% python3 -q
>>> import numpy as np
>>> np.set_printoptions(precision=2, suppress=True, linewidth=160)
>>> rd = lambda a: np.round(a, 2) + 0
>>> A = np.array([[0.8, -0.3, -0.9, -1.3, 1.8, 0.0, 0.6, -0.4],
...     [1.1, 1.3, 0.1, 1.6, 1.1, 1.4, 0.7, 0.9],
...     [2.4, 0.1, -0.8, 2.0, 0.0, -0.3, 0.1, -0.1],
...     [0.2, -0.6, 0.7, 0.2, 0.5, 2.1, -0.9, -0.4],
...     [0.8, 0.3, 1.3, 0.9, -1.2, 0.7, -0.1, -0.4],
...     [0.0, 0.6, -0.7, 1.1, 0.0, 0.4, 1.4, -0.2],
...     [1.2, -0.8, 0.5, -1.2, 0.2, 0.2, -0.7, 0.5],
...     [0.6, 1.1, 2.6, 1.4, 0.5, 0.3, 0.8, 1.0],
...     [0.9, 0.4, -0.6, 0.3, -1.2, 0.3, -0.6, -0.1]])
>>> A[:, 4] *= 3
>>> print(rd(A))
[[ 0.8 -0.3 -0.9 -1.3  5.4  0.   0.6 -0.4]
 [ 1.1  1.3  0.1  1.6  3.3  1.4  0.7  0.9]
 [ 2.4  0.1 -0.8  2.   0.  -0.3  0.1 -0.1]
 [ 0.2 -0.6  0.7  0.2  1.5  2.1 -0.9 -0.4]
 [ 0.8  0.3  1.3  0.9 -3.6  0.7 -0.1 -0.4]
 [ 0.   0.6 -0.7  1.1  0.   0.4  1.4 -0.2]
 [ 1.2 -0.8  0.5 -1.2  0.6  0.2 -0.7  0.5]
 [ 0.6  1.1  2.6  1.4  1.5  0.3  0.8  1. ]
 [ 0.9  0.4 -0.6  0.3 -3.6  0.3 -0.6 -0.1]]
>>> C2 = A.T @ A
>>> print(np.allclose(C2, C2.T))
True
>>> print(np.trace(C2), (A ** 2).sum())
126.7 126.7
>>> print(rd(np.diag(C2)))
[10.9   4.61 11.5  13.8  70.83  7.33  5.13  2.6 ]
>>> q, evecs = np.linalg.qr(A[:, :6])[0], np.linalg.qr(A[:, 6:])[0]
>>> sig = np.linalg.svd(q.T @ evecs, compute_uv=False)
>>> print((sig > 0.9).sum())
1
>>> print(rd(np.linalg.norm(q @ q.T - evecs @ evecs.T, 2)))
1.0
>>> M2 = np.array([[5, 4, 0],
...     [4, 5, 9],
...     [3, 9, 3],
...     [8, 2, 5],
...     [5, 2, 0],
...     [1, 3, 0],
...     [0, 8, 1],
...     [8, 2, 5]])
>>> print(rd(np.einsum("ij,ij->i", A, A)))
[32.91 19.62 10.52  8.56 16.85  4.22  4.91 14.27 14.84]
>>> rng = np.random.default_rng(745)
>>> M2 = A + rng.integers(-2, 3, (9, 7)) @ rng.integers(-2, 3, (7, 8))
>>> print(rd(M2))
[[ 2.8 -6.3 -0.9  6.7  4.4 -7.  -2.4  2.6]
 [ 0.1 -1.7  7.1 -9.4 -2.7  5.4  0.7  2.9]
 [ 6.4 -2.9 -1.8  4.   1.  -5.3  1.1  7.9]
 [-0.8  4.4 -2.3 -1.8  0.5 13.1 -3.9  2.6]
 [ 4.8  4.3 -1.7  2.9  0.4  0.7  0.9  3.6]
 [-3.  -1.4  2.3 -0.9 -9.  -0.6 -6.6  0.8]
 [ 2.2 -2.8 -1.5  6.8  4.6  4.2 -0.7 -2.5]
 [-3.4  4.1 -1.4 11.4  2.5  8.3 -3.2 -1. ]
 [ 3.9  3.4  0.4 -9.7  2.4  5.3  9.4  0.9]]
>>> print(np.abs(M2 - A).sum(axis=1))
[30. 34. 25. 29. 22. 29. 24. 36. 39.]
>>> print(np.linalg.matrix_rank(M2 - A, tol=1e-8))
7
>>> print(rd(np.linalg.svd(M2 - A, compute_uv=False)))
[24.25 21.08 19.05 11.12  7.21  2.54  1.58  0.  ]
>>> proj = A @ np.linalg.solve(A.T @ A, A.T)
>>> print(rd(np.linalg.eigvalsh(proj)))
[0. 1. 1. 1. 1. 1. 1. 1. 1.]
>>> print(rd(proj @ A[:, 5]))
[ 0.   1.4 -0.3  2.1  0.7  0.4  0.2  0.3  0.3]
>>> print(np.linalg.matrix_rank(np.eye(9) - proj))
1
>>> print(rd(np.diag(proj)))
[1.   0.83 1.   0.93 0.75 0.93 1.   0.82 0.74]
>>> arr = np.array([[14.0, -15.0, -12.0, -6.0, 9.0, -3.0],
...     [-15.0, 30.0, 20.0, 10.0, -15.0, 5.0],
...     [-12.0, 20.0, 21.0, 8.0, -12.0, 4.0],
...     [-6.0, 10.0, 8.0, 9.0, -6.0, 2.0],
...     [9.0, -15.0, -12.0, -6.0, 14.0, -3.0],
...     [-3.0, 5.0, 4.0, 2.0, -3.0, 6.0]])
>>> U, sig, Vt = np.linalg.svd(arr)
>>> print(np.argmax(sig[:-1] / (sig[1:] + 1e-6)) + 1)
1
>>> M2 = U[:, :1] @ np.diag(sig[:1]) @ Vt[:1]
>>> print(rd(np.linalg.norm(arr - M2, 2)), rd(sig[1]))
5.0 5.0
>>> print(rd(np.linalg.norm(arr - M2) / np.linalg.norm(arr)))
0.16
>>> print(np.linalg.matrix_rank(M2))
1
>>> print(np.linalg.matrix_rank(arr, rtol=0.05))
6
>>> ev, evecs = np.linalg.eigh(arr)
>>> vec = np.array([6, -6, -9, -9, 5, 1])
>>> print(rd(evecs * np.abs(ev) @ evecs.T))
[[ 14. -15. -12.  -6.   9.  -3.]
 [-15.  30.  20.  10. -15.   5.]
 [-12.  20.  21.   8. -12.   4.]
 [ -6.  10.   8.   9.  -6.   2.]
 [  9. -15. -12.  -6.  14.  -3.]
 [ -3.   5.   4.   2.  -3.   6.]]
>>> print(rd(np.linalg.eigvalsh(arr[1:, 1:])))
[ 5.  5.  5.  5. 60.]
>>> print((np.sign(evecs[:, -1].round(6)) == np.sign(evecs[0, -1].round(6))).astype(int))
[1 0 0 0 1 0]
>>> print(rd(evecs * np.maximum(ev, 0) @ evecs.T))
[[ 14. -15. -12.  -6.   9.  -3.]
 [-15.  30.  20.  10. -15.   5.]
 [-12.  20.  21.   8. -12.   4.]
 [ -6.  10.   8.   9.  -6.   2.]
 [  9. -15. -12.  -6.  14.  -3.]
 [ -3.   5.   4.   2.  -3.   6.]]
>>> f, r1 = arr[1], arr[3]
>>> print(f @ f)
1875.0
>>> pr = (f @ r1) / (f @ f) * f
>>> print(np.linalg.matrix_rank(np.outer(f, r1)))
1
>>> print(np.outer(f, r1))
[[  90. -150. -120. -135.   90.  -30.]
 [-180.  300.  240.  270. -180.   60.]
 [-120.  200.  160.  180. -120.   40.]
 [ -60.  100.   80.   90.  -60.   20.]
 [  90. -150. -120. -135.   90.  -30.]
 [ -30.   50.   40.   45.  -30.   10.]]
>>> print((r1 - pr) @ f)
0.0
>>> vec = np.ones(6)
>>> for _ in range(3):
...     vec = arr @ vec
...     vec /= np.linalg.norm(vec)
...     print(round(vec @ arr @ vec, 2))
... 
65.91
68.98
69.0
>>> print(rd(vec))
[-0.37  0.63  0.5   0.25 -0.37  0.13]
>>> feats = np.load("run2.npy")
>>> print(feats)
[[ 1 -1  1 -1  1 -1  1 -1]
 [ 1  1 -1 -1  1  1 -1 -1]
 [ 1 -1 -1  1  1 -1 -1  1]
 [ 1  1 -1 -1 -1 -1  1  1]
 [ 1 -1  1 -1 -1  1 -1  1]
 [ 1  1  1  1  1  1  1  1]]
>>> W1 = np.array([[3, 2, -2, 3, -2],
...     [-3, -2, 0, 0, -1],
...     [0, 1, -3, 0, 2],
...     [1, 1, -1, 3, -3],
...     [2, 1, 0, -1, -2],
...     [0, -1, 2, -2, -1],
...     [3, -1, -3, -2, -2],
...     [-1, -2, 0, 3, 1]])
>>> b = np.array([2, 1, 0, 2, 0])
>>> H = np.maximum(feats @ W1 + b, 0)
>>> print(rd((H > 0).mean(axis=0)))
[1.   0.67 0.5  0.67 0.17]
>>> print(H)
[[13  8  0  0  0]
 [ 1  2  7  0  0]
 [ 7  6  1 14  0]
 [ 1  0  0  6  0]
 [ 1  2  1  6  8]
 [ 7  0  0  6  0]]
>>> print(np.linalg.matrix_rank(H))
5
>>> Z = np.array([[-7, -2], [-1, -8], [-5, -7], [-9, -5], [7, -1]])
>>> print(H @ Z)
[[ -99  -90]
 [ -44  -67]
 [-186 -139]
 [ -61  -32]
 [ -12  -63]
 [-103  -44]]
>>> print((H @ Z).round(6).argmax(axis=1))
[1 0 1 1 0 1]
